$ python3 -q
>>> import numpy as np
>>> np.set_printoptions(precision=4, suppress=True, linewidth=120)
>>> rng = np.random.default_rng(713629)
>>> X = rng.normal(size=(29, 3))
>>> X = 5 * X / np.linalg.norm(X, axis=1, keepdims=True)
>>> X
array([[ 0.1324, -3.8362, -3.204 ],
       [-3.1727,  3.798 , -0.714 ],
       [-3.0787, -3.1473, -2.3698],
       [-1.2253, -4.7362,  1.0332],
       [-2.6545,  3.6268,  2.1909],
       [-2.0557, -4.5363,  0.4425],
       [ 4.7585, -1.3088, -0.8024],
       [ 3.4272,  1.8469, -3.1374],
       [-4.1434, -0.3413,  2.7777],
       [ 4.8775, -1.0831, -0.1922],
       [ 4.6681, -1.1051,  1.4099],
       [ 0.7464, -1.6104, -4.6744],
       [ 0.2879,  4.9517,  0.631 ],
       [-2.6881,  2.5142, -3.3842],
       [-3.163 ,  3.814 , -0.67  ],
       [ 0.8997, -0.9467, -4.8264],
       [ 4.3373,  1.87  ,  1.6405],
       [-4.7307, -0.2459,  1.6   ],
       [ 1.5228,  1.1198, -4.6289],
       [-4.6901,  0.3763,  1.6916],
       [ 3.3207,  1.2257, -3.5314],
       [-1.8761,  3.093 ,  3.4516],
       [-2.8928,  2.3437, -3.3374],
       [-3.2527, -3.5489, -1.3511],
       [ 2.4439, -3.9129, -1.9279],
       [-1.3514,  4.6957,  1.0602],
       [ 3.2117, -0.9266,  3.7184],
       [ 2.7346,  2.3077, -3.4923],
       [-0.7463,  3.3161, -3.667 ]])
>>> z = X[:, 0] > np.median(X[:, 0])
>>> r0 = X[z].mean(axis=0) - X[~z].mean(axis=0)
>>> r0
array([ 5.4506, -0.8354, -1.5611])
>>> np.round((((X - X.mean(axis=0)) @ r0 > 0) == z).mean(), 4)
np.float64(0.9655)
>>> Y = np.c_[X[:, :1] @ np.array([[3]]), np.array([3, 0, 3, 3, 1, 2, 1, 1, 1, 0, 0, 1, 3, 0, 2, 2, 3, 0, 2, 3, 0, 3, 1, 0, 0, 3, 1, 1, 1])]
>>> Y
array([[  0.3971,   3.    ],
       [ -9.518 ,   0.    ],
       [ -9.2362,   3.    ],
       [ -3.676 ,   3.    ],
       [ -7.9634,   1.    ],
       [ -6.167 ,   2.    ],
       [ 14.2755,   1.    ],
       [ 10.2815,   1.    ],
       [-12.4302,   1.    ],
       [ 14.6325,   0.    ],
       [ 14.0043,   0.    ],
       [  2.2392,   1.    ],
       [  0.8636,   3.    ],
       [ -8.0644,   0.    ],
       [ -9.4891,   2.    ],
       [  2.6991,   2.    ],
       [ 13.0118,   3.    ],
       [-14.1921,   0.    ],
       [  4.5685,   2.    ],
       [-14.0702,   3.    ],
       [  9.9621,   0.    ],
       [ -5.6283,   3.    ],
       [ -8.6785,   1.    ],
       [ -9.7581,   0.    ],
       [  7.3316,   0.    ],
       [ -4.0542,   3.    ],
       [  9.635 ,   1.    ],
       [  8.2039,   1.    ],
       [ -2.2389,   1.    ]])
>>> np.round(np.linalg.norm(Y - X @ np.linalg.lstsq(X, Y)[0], axis=0), 4) + 0
array([0.    , 9.5801])
>>> np.round(np.linalg.lstsq(X, Y[:, 0])[0], 4) + 0
array([3., 0., 0.])
>>> np.linalg.matrix_rank(Y)
np.int64(2)
>>> x = np.array([1, 2, 2])
>>> h = np.maximum(X @ x, 0)
>>> X * (h > 1e-9)[:, None]
array([[ 0.    , -0.    , -0.    ],
       [-3.1727,  3.798 , -0.714 ],
       [-0.    , -0.    , -0.    ],
       [-0.    , -0.    ,  0.    ],
       [-2.6545,  3.6268,  2.1909],
       [-0.    , -0.    ,  0.    ],
       [ 4.7585, -1.3088, -0.8024],
       [ 3.4272,  1.8469, -3.1374],
       [-4.1434, -0.3413,  2.7777],
       [ 4.8775, -1.0831, -0.1922],
       [ 4.6681, -1.1051,  1.4099],
       [ 0.    , -0.    , -0.    ],
       [ 0.2879,  4.9517,  0.631 ],
       [-0.    ,  0.    , -0.    ],
       [-3.163 ,  3.814 , -0.67  ],
       [ 0.    , -0.    , -0.    ],
       [ 4.3373,  1.87  ,  1.6405],
       [-0.    , -0.    ,  0.    ],
       [ 0.    ,  0.    , -0.    ],
       [-0.    ,  0.    ,  0.    ],
       [ 0.    ,  0.    , -0.    ],
       [-1.8761,  3.093 ,  3.4516],
       [-0.    ,  0.    , -0.    ],
       [-0.    , -0.    , -0.    ],
       [ 0.    , -0.    , -0.    ],
       [-1.3514,  4.6957,  1.0602],
       [ 3.2117, -0.9266,  3.7184],
       [ 2.7346,  2.3077, -3.4923],
       [-0.    ,  0.    , -0.    ]])
>>> np.flatnonzero(h > 1e-9)
array([ 1,  4,  6,  7,  8,  9, 10, 12, 14, 16, 21, 25, 26, 27])
>>> W0 = np.array([[0, 2, -1, 0, 2, -3],
...     [-2, 0, -2, 1, 4, -4],
...     [1, 2, 0, -2, 2, -4],
...     [0, -1, 2, 0, 0, -2],
...     [-2, -4, -2, 0, 0, -3],
...     [3, 4, 4, 2, 3, 0]])
>>> W0
array([[ 0,  2, -1,  0,  2, -3],
       [-2,  0, -2,  1,  4, -4],
       [ 1,  2,  0, -2,  2, -4],
       [ 0, -1,  2,  0,  0, -2],
       [-2, -4, -2,  0,  0, -3],
       [ 3,  4,  4,  2,  3,  0]])
>>> z = rng.permutation(6)
>>> Y = W0[:, z] * rng.choice([-1, 1], 6)
>>> Y
array([[-2,  3,  1, -2,  0,  0],
       [-4,  4,  2,  0, -2, -1],
       [-2,  4,  0, -2,  1,  2],
       [ 0,  2, -2,  1,  0,  0],
       [ 0,  3,  2,  4, -2,  0],
       [-3,  0, -4, -4,  3, -2]])
>>> U, _, vt = np.linalg.svd(W0.T @ Y)
>>> z
array([4, 5, 2, 1, 0, 3])
>>> np.round(np.linalg.lstsq(W0, Y)[0], 4) + 0
array([[ 0.,  0.,  0.,  0.,  1.,  0.],
       [ 0.,  0.,  0., -1.,  0.,  0.],
       [ 0.,  0., -1.,  0.,  0.,  0.],
       [ 0.,  0.,  0.,  0.,  0., -1.],
       [-1.,  0.,  0.,  0.,  0.,  0.],
       [ 0., -1.,  0.,  0.,  0.,  0.]])
>>> np.round(U @ vt, 4) + 0
array([[ 0.,  0.,  0.,  0.,  1.,  0.],
       [ 0.,  0.,  0., -1.,  0.,  0.],
       [ 0.,  0., -1.,  0.,  0.,  0.],
       [ 0.,  0.,  0.,  0.,  0., -1.],
       [-1.,  0.,  0.,  0.,  0.,  0.],
       [ 0., -1.,  0.,  0.,  0.,  0.]])
>>> Y.ravel(order="F")
array([-2, -4, -2,  0,  0, -3,  3,  4,  4,  2,  3,  0,  1,  2,  0, -2,  2, -4, -2,  0, -2,  1,  4, -4,  0, -2,  1,  0,
       -2,  3,  0, -1,  2,  0,  0, -2])
>>> Y.reshape(6, 7)
Traceback (most recent call last):
  File "<python-input-29>", line 1, in <module>
    Y.reshape(6, 7)
    ~~~~~~~~~^^^^^^
ValueError: cannot reshape array of size 36 into shape (6,7)
>>> Y.reshape(2, -1)
array([[-2,  3,  1, -2,  0,  0, -4,  4,  2,  0, -2, -1, -2,  4,  0, -2,  1,  2],
       [ 0,  2, -2,  1,  0,  0,  0,  3,  2,  4, -2,  0, -3,  0, -4, -4,  3, -2]])
>>> t3 = Y.reshape(6, 2, -1)
>>> np.einsum("ihd,jhd->hij", t3, t3).shape
(2, 6, 6)
>>> t3[:, 0]
array([[-2,  3,  1],
       [-4,  4,  2],
       [-2,  4,  0],
       [ 0,  2, -2],
       [ 0,  3,  2],
       [-3,  0, -4]])
>>> t3.transpose(1, 0, 2)
array([[[-2,  3,  1],
        [-4,  4,  2],
        [-2,  4,  0],
        [ 0,  2, -2],
        [ 0,  3,  2],
        [-3,  0, -4]],

       [[-2,  0,  0],
        [ 0, -2, -1],
        [-2,  1,  2],
        [ 1,  0,  0],
        [ 4, -2,  0],
        [-4,  3, -2]]])
>>> np.einsum("ihd,ihd->ih", t3, t3)
array([[14,  4],
       [36,  5],
       [20,  9],
       [ 8,  1],
       [13, 20],
       [25, 29]])
